In [1]: import numpy as np

In [2]: np.set_printoptions(suppress=True, linewidth=200)

In [3]: J = np.loadtxt("sample15.csv", delimiter=",")

In [4]: J
Out[4]: 
array([[ 1.,  1.,  1.,  1., -1., -1., -1., -1.],
       [ 1., -1., -1.,  1.,  1., -1., -1.,  1.],
       [ 1.,  1., -1., -1.,  1.,  1., -1., -1.]])

In [5]: np.abs(J).max()
Out[5]: np.float64(1.0)

In [6]: np.linalg.matrix_rank(J)
Out[6]: np.int64(3)

In [7]: mat = np.loadtxt("data.csv", delimiter=",")

In [8]: mat
Out[8]: 
array([[4., 1., 5., 3.],
       [3., 4., 1., 5.],
       [5., 3., 4., 1.],
       [1., 5., 3., 4.]])

In [9]: np.round(np.linalg.eigvals(mat).sum().real, 2)
Out[9]: np.float64(16.0)

In [10]: np.round(np.poly(mat), 2)
Out[10]: array([  1., -16.,  34.,  40., 325.])

In [11]: np.kron(np.eye(2, dtype=int), mat)
Out[11]: 
array([[4., 1., 5., 3., 0., 0., 0., 0.],
       [3., 4., 1., 5., 0., 0., 0., 0.],
       [5., 3., 4., 1., 0., 0., 0., 0.],
       [1., 5., 3., 4., 0., 0., 0., 0.],
       [0., 0., 0., 0., 4., 1., 5., 3.],
       [0., 0., 0., 0., 3., 4., 1., 5.],
       [0., 0., 0., 0., 5., 3., 4., 1.],
       [0., 0., 0., 0., 1., 5., 3., 4.]])

In [12]: np.round(np.linalg.eigvals(mat), 2)
Out[12]: array([13.+0.j,  5.+0.j, -1.+2.j, -1.-2.j])

In [13]: M2 = mat[0, 0] * mat[1:] - np.outer(mat[1:, 0], mat[0])

In [14]: M2
Out[14]: 
array([[  0.,  13., -11.,  11.],
       [  0.,   7.,  -9., -11.],
       [  0.,  19.,   7.,  13.]])

In [15]: mat[:, 0] / mat[0, 0]
Out[15]: array([1.  , 0.75, 1.25, 0.25])

In [16]: np.flatnonzero(~M2.round(6).any(axis=1))
Out[16]: array([], dtype=int64)

In [17]: rng = np.random.default_rng(963516)

In [18]: X = np.eye(4, dtype=int)[rng.permutation(4)] * np.array([4, 5, 1, 1])

In [19]: X
Out[19]: 
array([[0, 5, 0, 0],
       [0, 0, 0, 1],
       [0, 0, 1, 0],
       [4, 0, 0, 0]])

In [20]: O = X.astype(float).copy()

In [21]: for j in range(4):
    ...:     O[:, j] -= O[:, :j] @ (O[:, :j].T @ O[:, j])
    ...:     O[:, j] /= np.linalg.norm(O[:, j])
    ...: 

In [22]: O.T @ O
Out[22]: 
array([[1., 0., 0., 0.],
       [0., 1., 0., 0.],
       [0., 0., 1., 0.],
       [0., 0., 0., 1.]])

In [23]: O.T @ X
Out[23]: 
array([[4., 0., 0., 0.],
       [0., 5., 0., 0.],
       [0., 0., 1., 0.],
       [0., 0., 0., 1.]])

In [24]: M2 = J + rng.integers(-2, 3, (3, 1)) @ rng.integers(-2, 3, (1, 8))

In [25]: M2
Out[25]: 
array([[ 1.,  1.,  1.,  1., -1., -1., -1., -1.],
       [-3.,  1., -5.,  5., -3., -5., -5.,  1.],
       [ 5., -1.,  3., -5.,  5.,  5.,  3., -1.]])

In [26]: np.linalg.matrix_rank(M2 - J, tol=1e-8)
Out[26]: np.int64(1)

In [27]: np.abs(M2 - J).sum(axis=1)
Out[27]: array([ 0., 26., 26.])

In [28]: f = np.array([2, 0, 2]) + 0.5

In [29]: A = np.eye(3) - 2 * np.outer(f, f) / (f @ f)

In [30]: A.round(2)
Out[30]: 
array([[ 0.02, -0.2 , -0.98],
       [-0.2 ,  0.96, -0.2 ],
       [-0.98, -0.2 ,  0.02]])

In [31]: vals, V = np.linalg.eig(A)

In [32]: vals.round(2)
Out[32]: array([ 1., -1.,  1.])

In [33]: np.round(A @ V[:, 0] - vals[0] * V[:, 0], 2) + 0
Out[33]: array([0., 0., 0.])

In [34]: M2 = np.array([[-4, 2, 4, 0, 3],
    ...:     [1, -1, 3, -5, 5],
    ...:     [-3, 0, -3, -5, -2],
    ...:     [-2, -3, -1, 1, 3],
    ...:     [3, -1, 0, 0, -4]])

In [35]: W0 = M2 + M2.T

In [36]: W0
Out[36]: 
array([[-8,  3,  1, -2,  6],
       [ 3, -2,  3, -8,  4],
       [ 1,  3, -6, -6, -2],
       [-2, -8, -6,  2,  3],
       [ 6,  4, -2,  3, -8]])

In [37]: x = np.array([2, 1, 2, 3, 0, 0, 2, 2])

In [38]: h = np.maximum(J @ x, 0)

In [39]: J * (h > 1e-9)[:, None]
Out[39]: 
array([[ 1.,  1.,  1.,  1., -1., -1., -1., -1.],
       [ 1., -1., -1.,  1.,  1., -1., -1.,  1.],
       [ 0.,  0., -0., -0.,  0.,  0., -0., -0.]])

In [40]: np.maximum(J @ (3 * x), 0)
Out[40]: array([12.,  6.,  0.])

In [41]: h
Out[41]: array([4., 2., 0.])

In [42]: vals, V = np.linalg.eigh(W0)

In [43]: x = np.array([-1, 0, -2, 0, 8])

In [44]: np.abs(W0).sum(axis=1).max(), round(np.abs(vals).max(), 2)
Out[44]: (np.int64(23), np.float64(15.58))

In [45]: np.round(np.linalg.eigvalsh(W0[1:, 1:]), 2)
Out[45]: array([-13.17,  -9.32,  -2.37,  10.86])

In [46]: round(x @ W0 @ x / (x @ x), 2), round(float(vals[0]), 2), round(vals[-1], 2)
Out[46]: (np.float64(-8.29), -15.58, np.float64(11.48))

In [47]: x @ W0 @ x
Out[47]: np.int64(-572)

In [48]: M2 = np.array([[1, 2, 0], [1, -2, 1], [0, 2, 2], [1, 1, 2], [2, 0, 0]])

In [49]: np.einsum("ik,kj->ji", W0, M2)
Out[49]: 
array([[  5,   1,  -6,  -2,  -3],
       [-22,   8, -22,   2,   3],
       [  1, -12, -21, -16,   6]])

In [50]: np.linalg.matrix_rank(W0 @ M2)
Out[50]: np.int64(3)

In [51]: np.vstack([W0, M2.T]).shape
Out[51]: (8, 5)

In [52]: np.einsum("ij,ij->i", W0, W0)
Out[52]: array([114, 102,  86, 117, 129])
